$ ipython --no-banner

In [1]: import numpy as np

In [2]: np.set_printoptions(precision=3, suppress=True, linewidth=140)

In [3]: X = np.array([[-1.0, -11.0, 8.0], [0.0, 12.0, -10.0], [0.0, 15.0, -13.0]])

In [4]: def softmax(z):
   ...:     e = np.exp(z - z.max(axis=-1, keepdims=True))
   ...:     return e / e.sum(axis=-1, keepdims=True)
   ...: 

In [5]: np.round(softmax(X[0] + 3), 3) + 0
Out[5]: array([0., 0., 1.])

In [6]: print(softmax(X).sum(axis=1))
[1. 1. 1.]

In [7]: S = X @ X.T / np.sqrt(3)

In [8]: np.round(softmax(S + np.triu(np.full(S.shape, -np.inf), 1)), 3) + 0
Out[8]: 
array([[1., 0., 0.],
       [0., 1., 0.],
       [0., 0., 1.]])

In [9]: softmax(S).round(6).argmax(axis=1)
Out[9]: array([0, 2, 2])

In [10]: np.round(softmax(S), 3) + 0
Out[10]: 
array([[1., 0., 0.],
       [0., 0., 1.],
       [0., 0., 1.]])

In [11]: hat = np.triu(np.array([[0, -1, 1], [-1, 0, 1], [1, -2, 1]]), 1) + np.eye(3)

In [12]: other = hat @ X @ np.linalg.inv(hat)

In [13]: np.linalg.matrix_rank(other)
Out[13]: np.int64(3)

In [14]: hat @ X - X @ hat
Out[14]: 
array([[  0.,   2.,   9.],
       [  0.,  15., -25.],
       [  0.,   0., -15.]])

In [15]: np.trace(other), np.trace(X)
Out[15]: (np.float64(-2.0), np.float64(-2.0))

In [16]: U, sigma, vt = np.linalg.svd(X)

In [17]: np.argmax(sigma[:-1] / (sigma[1:] + 1e-6)) + 1
Out[17]: np.int64(1)

In [18]: print(sigma)
[28.676  1.294  0.162]

In [19]: other = U[:, :1] @ np.diag(sigma[:1]) @ vt[:1]

In [20]: np.linalg.matrix_rank(other)
Out[20]: np.int64(1)

In [21]: print(round(np.linalg.norm(X - other, 2), 3), np.round(sigma[1], 3))
1.294 1.294

In [22]: np.round(np.abs(X - other).max(), 3)
Out[22]: np.float64(0.775)

In [23]: np.linalg.matrix_rank(X, rtol=0.05)
Out[23]: np.int64(1)

In [24]: round(float(np.linalg.norm(X - other) / np.linalg.norm(X)), 3)
Out[24]: 0.045

In [25]: evals, V = np.linalg.eig(X)

In [26]: print(np.sort(np.linalg.eigvals(X.T)))
[-3. -1.  2.]

In [27]: X @ V[:, 0] - evals[0] * V[:, 0]
Out[27]: array([0., 0., 0.])

In [28]: round(float(np.prod(evals)), 3)
Out[28]: 6.0

In [29]: print(np.round(np.linalg.det(X[::-1]), 3))
-6.0

In [30]: np.einsum("ij,ji->", X, X)
Out[30]: np.float64(14.0)

In [31]: np.kron(np.eye(2, dtype=int), X)
Out[31]: 
array([[ -1., -11.,   8.,  -0.,  -0.,   0.],
       [  0.,  12., -10.,   0.,   0.,  -0.],
       [  0.,  15., -13.,   0.,   0.,  -0.],
       [ -0.,  -0.,   0.,  -1., -11.,   8.],
       [  0.,   0.,  -0.,   0.,  12., -10.],
       [  0.,   0.,  -0.,   0.,  15., -13.]])

In [32]: F = np.load("dump.npy")

In [33]: F
Out[33]: 
array([[-0.76 ,  0.075, -0.727],
       [ 0.156, -0.007,  0.055],
       [ 3.015, -0.062,  3.06 ],
       [-2.555, -0.03 , -2.574],
       [-2.579, -0.016, -2.631],
       [ 3.85 , -0.032,  3.804],
       [-1.054,  0.01 , -0.915],
       [-1.49 , -0.084, -1.438],
       [ 0.536,  0.092,  0.54 ],
       [ 0.271, -0.015,  0.243],
       [ 1.05 , -0.136,  0.969],
       [-0.717,  0.   , -0.721],
       [ 0.727,  0.087,  0.832],
       [ 0.771, -0.004,  0.878],
       [-0.12 , -0.024, -0.216],
       [-1.807,  0.008, -1.612],
       [-4.444, -0.035, -4.311],
       [-0.515, -0.012, -0.523],
       [-3.236, -0.055, -3.378],
       [ 0.756,  0.024,  0.822],
       [ 5.309,  0.017,  5.326],
       [-0.71 ,  0.029, -0.852],
       [-2.213, -0.013, -2.08 ],
       [ 2.468,  0.003,  2.452],
       [-0.201, -0.026, -0.253],
       [-3.582,  0.005, -3.527]])

In [34]: other = np.c_[F[:, :2] @ np.array([[8, 4], [6, 8]]), np.array([1, 1, -1, 0, -2, -1, 2, 2, 1, 1, 0, -1, -2, -1, 2, 1, -2, 2, -1, -2, 0, 2, -2, -1, -1, 1])]

In [35]: other
Out[35]: 
array([[ -5.63 ,  -2.44 ,   1.   ],
       [  1.206,   0.568,   1.   ],
       [ 23.748,  11.564,  -1.   ],
       [-20.62 , -10.46 ,   0.   ],
       [-20.728, -10.444,  -2.   ],
       [ 30.608,  15.144,  -1.   ],
       [ -8.372,  -4.136,   2.   ],
       [-12.424,  -6.632,   2.   ],
       [  4.84 ,   2.88 ,   1.   ],
       [  2.078,   0.964,   1.   ],
       [  7.584,   3.112,   0.   ],
       [ -5.736,  -2.868,  -1.   ],
       [  6.338,   3.604,  -2.   ],
       [  6.144,   3.052,  -1.   ],
       [ -1.104,  -0.672,   2.   ],
       [-14.408,  -7.164,   1.   ],
       [-35.762, -18.056,  -2.   ],
       [ -4.192,  -2.156,   2.   ],
       [-26.218, -13.384,  -1.   ],
       [  6.192,   3.216,  -2.   ],
       [ 42.574,  21.372,   0.   ],
       [ -5.506,  -2.608,   2.   ],
       [-17.782,  -8.956,  -2.   ],
       [ 19.762,   9.896,  -1.   ],
       [ -1.764,  -1.012,  -1.   ],
       [-28.626, -14.288,   1.   ]])

In [36]: np.linalg.norm(np.linalg.qr(F)[0].T @ other, axis=0) ** 2 / ((other ** 2).sum(axis=0) + 1e-12)
Out[36]: array([1.  , 1.  , 0.05])

In [37]: np.linalg.matrix_rank(np.c_[F, other])
Out[37]: np.int64(4)

In [38]: print(np.linalg.matrix_rank(X, rtol=0.1))
1

In [39]: np.argsort(-np.linalg.norm(X, axis=0).round(6), kind="stable")[:3]
Out[39]: array([1, 2, 0])

In [40]: np.abs(np.linalg.svd(X)[2][-1])
Out[40]: array([0.738, 0.438, 0.513])

In [41]: other = F / np.sqrt((F ** 2).mean(axis=1, keepdims=True))

In [42]: np.linalg.norm(other, axis=1)
Out[42]: 
array([1.732, 1.732, 1.732, 1.732, 1.732, 1.732, 1.732, 1.732, 1.732, 1.732, 1.732, 1.732, 1.732, 1.732, 1.732, 1.732, 1.732, 1.732, 1.732,
       1.732, 1.732, 1.732, 1.732, 1.732, 1.732, 1.732])

In [43]: print(np.linalg.matrix_rank(other) == np.linalg.matrix_rank(F))
True

In [44]: other[22]
Out[44]: array([-1.262, -0.007, -1.186])

In [45]: dist = np.linalg.norm(F[:, None] - F[None], axis=-1)

In [46]: dist[14].round(6).argsort(kind="stable")[:4]
Out[46]: array([14, 24,  1, 17])

In [47]: np.flatnonzero(dist[14] < dist.mean() / 2)
Out[47]: array([ 0,  1,  6,  8,  9, 10, 11, 12, 13, 14, 17, 19, 21, 24])

In [48]: print(dist.mean(axis=1).argmax())
20

In [49]: np.linalg.matrix_rank(dist ** 2)
Out[49]: np.int64(5)

In [50]: dist[:5, :5]
Out[50]: 
array([[0.   , 1.207, 5.349, 2.578, 2.635],
       [1.207, 0.   , 4.148, 3.776, 3.833],
       [5.349, 4.148, 0.   , 7.923, 7.98 ],
       [2.578, 3.776, 7.923, 0.   , 0.063],
       [2.635, 3.833, 7.98 , 0.063, 0.   ]])

In [51]: J = np.load("m.npy")

In [52]: print(J)
[[ 24.588  -2.988  -4.779]
 [  8.315  -0.061  -5.56 ]
 [  2.162  -0.179  -3.158]
 [  1.618  -0.228  -2.722]
 [  1.611  -0.229  -2.716]
 [  0.031  -0.133  -0.331]
 [  0.     -0.007  -0.014]
 [  0.049   0.241   0.366]
 [  4.512   9.201  -1.621]
 [  6.397  14.167  -4.521]
 [ 10.705  29.713 -15.279]]

In [53]: basis = J[[9, 10]].astype(float)

In [54]: for _ in range(3):
    ...:     labels = np.linalg.norm(J[:, None] - basis, axis=-1).argmin(axis=1)
    ...:     basis = np.array([J[labels == j].mean(axis=0) for j in range(2)])
    ...: 

In [55]: labels
Out[55]: array([0, 0, 0, 0, 0, 0, 0, 0, 0, 0, 1])

In [56]: print(basis[1] - basis[0])
[  5.777  27.735 -12.773]

In [57]: print(basis)
[[  4.928   1.978  -2.506]
 [ 10.705  29.713 -15.279]]

In [58]: print(np.bincount(labels))
[10  1]

In [59]: m1 = np.load("w.npy")

In [60]: m1
Out[60]: 
array([[ 3,  4,  5,  6],
       [ 7,  8,  9, 10],
       [11, 12, 13, 14]])

In [61]: U, sigma, vt = np.linalg.svd(m1)

In [62]: V = vt[:(sigma > 1e-8).sum()]

In [63]: rng = np.random.default_rng(178922)

In [64]: x = m1[2] + -3 * m1[1] + rng.integers(2) * np.eye(4)[2]

In [65]: print(x)
[-10. -12. -14. -16.]

In [66]: print(np.linalg.matrix_rank(np.vstack([m1, x])))
2

In [67]: np.linalg.matrix_rank(m1, rtol=0.1)
Out[67]: np.int64(1)

In [68]: np.linalg.cond(m1) > 100
Out[68]: np.True_

In [69]: print(np.argsort(-np.linalg.norm(m1, axis=0).round(6), kind="stable")[:3])
[3 2 1]

In [70]: G = np.cov(F, rowvar=False)

In [71]: np.median(F, axis=0)
Out[71]: array([-0.358, -0.009, -0.388])

In [72]: G
Out[72]: 
array([[5.163, 0.008, 5.135],
       [0.008, 0.002, 0.01 ],
       [5.135, 0.01 , 5.114]])

In [73]: F.std(axis=0)
Out[73]: array([2.228, 0.048, 2.217])

In [74]: np.argwhere(np.triu(np.abs(np.corrcoef(F.T)) > 0.8, 1))
Out[74]: array([[0, 2]])

In [75]: round(float(np.corrcoef(F[:, 2], F[:, 0])[0, 1]), 3)
Out[75]: 0.999

In [76]: print(np.argsort(-F.std(axis=0).round(6), kind="stable"))
[0 2 1]

In [77]: other = np.c_[J[:, :2] @ np.array([[0, 2], [2, 2]]), np.array([2, 2, 0, -1, 2, -1, -1, -2, 1, 1, 0])]

In [78]: other
Out[78]: 
array([[-5.976, 43.2  ,  2.   ],
       [-0.122, 16.508,  2.   ],
       [-0.358,  3.966,  0.   ],
       [-0.456,  2.78 , -1.   ],
       [-0.458,  2.764,  2.   ],
       [-0.266, -0.204, -1.   ],
       [-0.014, -0.014, -1.   ],
       [ 0.482,  0.58 , -2.   ],
       [18.402, 27.426,  1.   ],
       [28.334, 41.128,  1.   ],
       [59.426, 80.836,  0.   ]])

In [79]: np.round(np.linalg.lstsq(J, other[:, 0])[0], 3) + 0
Out[79]: array([0., 2., 0.])

In [80]: np.linalg.matrix_rank(np.c_[J, other])
Out[80]: np.int64(4)

In [81]: np.linalg.norm(np.linalg.qr(J)[0].T @ other, axis=0) ** 2 / ((other ** 2).sum(axis=0) + 1e-12)
Out[81]: array([1.   , 1.   , 0.355])

In [82]: w1 = np.array([[8, 8, 3, 5, 2], [5, 5, 1, 0, 7], [9, 3, 4, 0, 6], [4, 6, 7, 7, 7]])

In [83]: c = np.array([2, 3, 5, 1, 4])

In [84]: hid = np.maximum(m1 @ w1 + c, 0)

In [85]: np.linalg.matrix_rank(hid)
Out[85]: np.int64(2)

In [86]: hid
Out[86]: 
array([[115,  98,  80,  58, 110],
       [219, 186, 140, 106, 198],
       [323, 274, 200, 154, 286]])

In [87]: (hid > 0).astype(int)
Out[87]: 
array([[1, 1, 1, 1, 1],
       [1, 1, 1, 1, 1],
       [1, 1, 1, 1, 1]])

In [88]: basis = np.array([[2, 9], [-8, 7], [4, 3], [0, -1], [-2, 7]])

In [89]: hid @ basis
Out[89]: 
array([[ -454,  2673],
       [ -886,  4973],
       [-1318,  7273]])

In [90]: (hid @ basis).round(6).argmax(axis=1)
Out[90]: array([1, 1, 1])

In [91]: W0 = np.loadtxt("data.csv", delimiter=",")

In [92]: W0
Out[92]: 
array([[ 7.396, -0.697, -6.535],
       [-4.295,  1.665,  5.655],
       [-4.158, -2.486, -2.219],
       [-2.012,  0.785,  4.832],
       [ 2.518,  0.164,  0.579],
       [-1.399, -2.226,  0.244],
       [ 0.132, -1.949, -2.931],
       [ 1.97 ,  0.628,  1.048],
       [-8.001, -5.558,  2.601],
       [-2.868, -2.281, -0.951],
       [ 1.037, -0.046, -2.968],
       [ 2.546, -1.228, -5.505],
       [ 2.297, -1.576, -3.909],
       [-5.288, -3.13 ,  2.987],
       [ 1.666,  2.351, -2.737],
       [-2.89 , -0.836,  1.158],
       [-0.191, -0.098,  5.462]])

In [93]: labels = W0[:, 2] > np.median(W0[:, 2])

In [94]: r0 = W0[labels].mean(axis=0) - W0[~labels].mean(axis=0)

In [95]: labels.astype(int)
Out[95]: array([0, 1, 0, 1, 1, 0, 0, 1, 1, 0, 0, 0, 0, 1, 0, 1, 1])

In [96]: print(round((((W0 - W0.mean(axis=0)) @ r0 > 0) == labels).mean(), 3))
0.824

In [97]: np.argsort(-np.abs(r0).round(6), kind="stable")
Out[97]: array([2, 0, 1])

In [98]: x = np.array([0, 2, 2])

In [99]: target = F @ x

In [100]: np.round(np.linalg.pinv(F) @ F, 3) + 0
Out[100]: 
array([[1., 0., 0.],
       [0., 1., 0.],
       [0., 0., 1.]])

In [101]: np.round(np.linalg.lstsq(F, target)[0], 3) + 0
Out[101]: array([0., 2., 2.])

In [102]: target = target + 0.02 * rng.normal(size=26)

In [103]: print(target)
[-1.313  0.126  6.019 -5.206 -5.294  7.568 -1.758 -3.035  1.24   0.44   1.66  -1.438  1.824  1.727 -0.539 -3.217 -8.671 -1.081 -6.835
  1.683 10.683 -1.644 -4.155  4.913 -0.562 -7.003]

In [104]: c, *_ = np.linalg.lstsq(F, target)

In [105]: print(c)
[-0.056  1.874  2.054]

In [106]: round(float(np.linalg.norm(target - F @ c)), 3)
Out[106]: 0.11

In [107]: c.round()
Out[107]: array([-0.,  2.,  2.])

In [108]: print([round(float(np.linalg.norm(np.linalg.solve(F.T @ F + lam * np.eye(3), F.T @ target))), 2) for lam in (0, 1, 10, 100)])
[2.78, 1.42, 1.36, 1.02]

In [109]: print(np.round(F.T @ (target - F @ c), 3) + 0)
[0. 0. 0.]

In [110]: other = np.array([[-2, 1], [-3, 3]])

In [111]: E = np.tril(other)

In [112]: E
Out[112]: 
array([[-2,  0],
       [-3,  3]])

In [113]: evals, V = np.linalg.eig(E)

In [114]: np.sort(np.linalg.eigvals(E @ E))
Out[114]: array([4., 9.])

In [115]: print(np.prod(evals))
-6.0

In [116]: np.sort(np.linalg.eigvals(np.linalg.inv(E)))
Out[116]: array([-0.5  ,  0.333])

In [117]: np.sort(np.linalg.eigvals(E.T))
Out[117]: array([-2.,  3.])

In [118]: hat = np.triu(np.array([[0, 1], [1, 0]]), 1) + np.eye(2)

In [119]: other = hat @ E @ np.linalg.inv(hat)

In [120]: hat @ E - E @ hat
Out[120]: 
array([[-3.,  5.],
       [ 0.,  3.]])
